$ python -q
>>> import numpy as np
>>> np.set_printoptions(precision=3, suppress=True, linewidth=160)
>>> m1 = np.array([[0, 0, 0, 1, 0],
...     [0, 0, 1, 0, 0],
...     [-3, 0, 0, 0, 0],
...     [0, 0, 0, 0, -2],
...     [0, 1, 0, 0, 0]])
>>> np.linalg.determinant(m1)
Traceback (most recent call last):
  File "<python-input-3>", line 1, in <module>
    np.linalg.determinant(m1)
    ^^^^^^^^^^^^^^^^^^^^^
AttributeError: module 'numpy.linalg' has no attribute 'determinant'
>>> np.trace(m1)
np.int64(0)
>>> assert m1 == m1.T
Traceback (most recent call last):
  File "<python-input-5>", line 1, in <module>
    assert m1 == m1.T
           ^^^^^^^^^^
ValueError: The truth value of an array with more than one element is ambiguous. Use a.any() or a.all()
>>> np.linalg.matrix_power(m1, 3)
array([[ 0, -2,  0,  0,  0],
       [ 0,  0,  0, -3,  0],
       [ 0,  0,  0,  0,  6],
       [ 0,  0, -2,  0,  0],
       [-3,  0,  0,  0,  0]])
>>> np.allclose(m1, m1.T)
False
>>> u = np.array([-2, 0, -3, -1, 1])
>>> Y = m1 + np.outer(u, np.eye(5)[4])
>>> np.linalg.matrix_rank(Y - m1)
np.int64(1)
>>> Y
array([[ 0.,  0.,  0.,  1., -2.],
       [ 0.,  0.,  1.,  0.,  0.],
       [-3.,  0.,  0.,  0., -3.],
       [ 0.,  0.,  0.,  0., -3.],
       [ 0.,  1.,  0.,  0.,  1.]])
>>> feats = np.array([[1.9, -0.7, -0.2, 1.7],
...     [0.2, 0.0, 0.7, -0.4],
...     [1.5, -0.1, 0.0, -0.5],
...     [2.2, 0.0, -1.9, 0.2],
...     [-0.8, -0.5, 1.2, -0.9],
...     [0.5, 1.6, -0.1, 0.2],
...     [-1.9, 2.1, -0.8, 1.0]])
>>> feats
array([[ 1.9, -0.7, -0.2,  1.7],
       [ 0.2,  0. ,  0.7, -0.4],
       [ 1.5, -0.1,  0. , -0.5],
       [ 2.2,  0. , -1.9,  0.2],
       [-0.8, -0.5,  1.2, -0.9],
       [ 0.5,  1.6, -0.1,  0.2],
       [-1.9,  2.1, -0.8,  1. ]])
>>> Y = np.c_[feats[:, :1] @ np.array([[-5]]), np.array([0, 0, 0, 1, 2, 0, 4])]
>>> Y
array([[ -9.5,   0. ],
       [ -1. ,   0. ],
       [ -7.5,   0. ],
       [-11. ,   1. ],
       [  4. ,   2. ],
       [ -2.5,   0. ],
       [  9.5,   4. ]])
>>> np.round(np.linalg.lstsq(feats, Y[:, 0])[0], 3) + 0
array([-5.,  0.,  0.,  0.])
>>> np.linalg.matrix_rank(np.c_[feats, Y])
np.int64(5)
>>> np.round(np.linalg.norm(Y - feats @ np.linalg.lstsq(feats, Y)[0], axis=0), 3) + 0
array([0.   , 3.508])
>>> O, Rm = np.linalg.qr(feats)
>>> np.round(O @ Rm, 3) + 0
array([[ 1.9, -0.7, -0.2,  1.7],
       [ 0.2,  0. ,  0.7, -0.4],
       [ 1.5, -0.1,  0. , -0.5],
       [ 2.2,  0. , -1.9,  0.2],
       [-0.8, -0.5,  1.2, -0.9],
       [ 0.5,  1.6, -0.1,  0.2],
       [-1.9,  2.1, -0.8,  1. ]])
>>> np.abs(np.diag(Rm))
array([3.904, 2.554, 1.86 , 1.936])
>>> Rm
array([[-3.904,  1.094,  1.002, -0.451],
       [ 0.   , -2.554,  1.329, -0.87 ],
       [ 0.   ,  0.   , -1.86 ,  0.694],
       [ 0.   ,  0.   ,  0.   ,  1.936]])
>>> np.round(O.T @ O, 3) + 0
array([[1., 0., 0., 0.],
       [0., 1., 0., 0.],
       [0., 0., 1., 0.],
       [0., 0., 0., 1.]])
>>> np.round(np.trace(O @ O.T), 3)
np.float64(4.0)
>>> x = np.array([-3, 0, -2, -3])
>>> target = feats @ x
>>> b, lr = np.zeros(4), 1 / np.linalg.norm(feats, 2) ** 2
>>> for i in range(10):
...     b -= lr * feats.T @ (feats @ b - target)
...     if i % 2 == 0: print(i, round(np.linalg.norm(feats @ b - target), 3))
... 
0 5.195
2 3.886
4 2.939
6 2.243
8 1.725
>>> b
array([-2.715,  0.362, -1.196, -2.523])
>>> round(float(np.linalg.cond(feats)), 3)
3.001
>>> np.linalg.norm(feats, axis=1)
array([2.651, 0.831, 1.584, 2.914, 1.772, 1.691, 3.108])
>>> np.linalg.norm(feats, axis=0)
array([3.904, 2.778, 2.496, 2.278])
>>> np.round(np.linalg.norm(feats, 1), 3), round(np.linalg.norm(feats, np.inf), 3)
(np.float64(9.0), np.float64(5.8))
>>> round(float(np.linalg.norm(feats, 2)), 3)
4.253
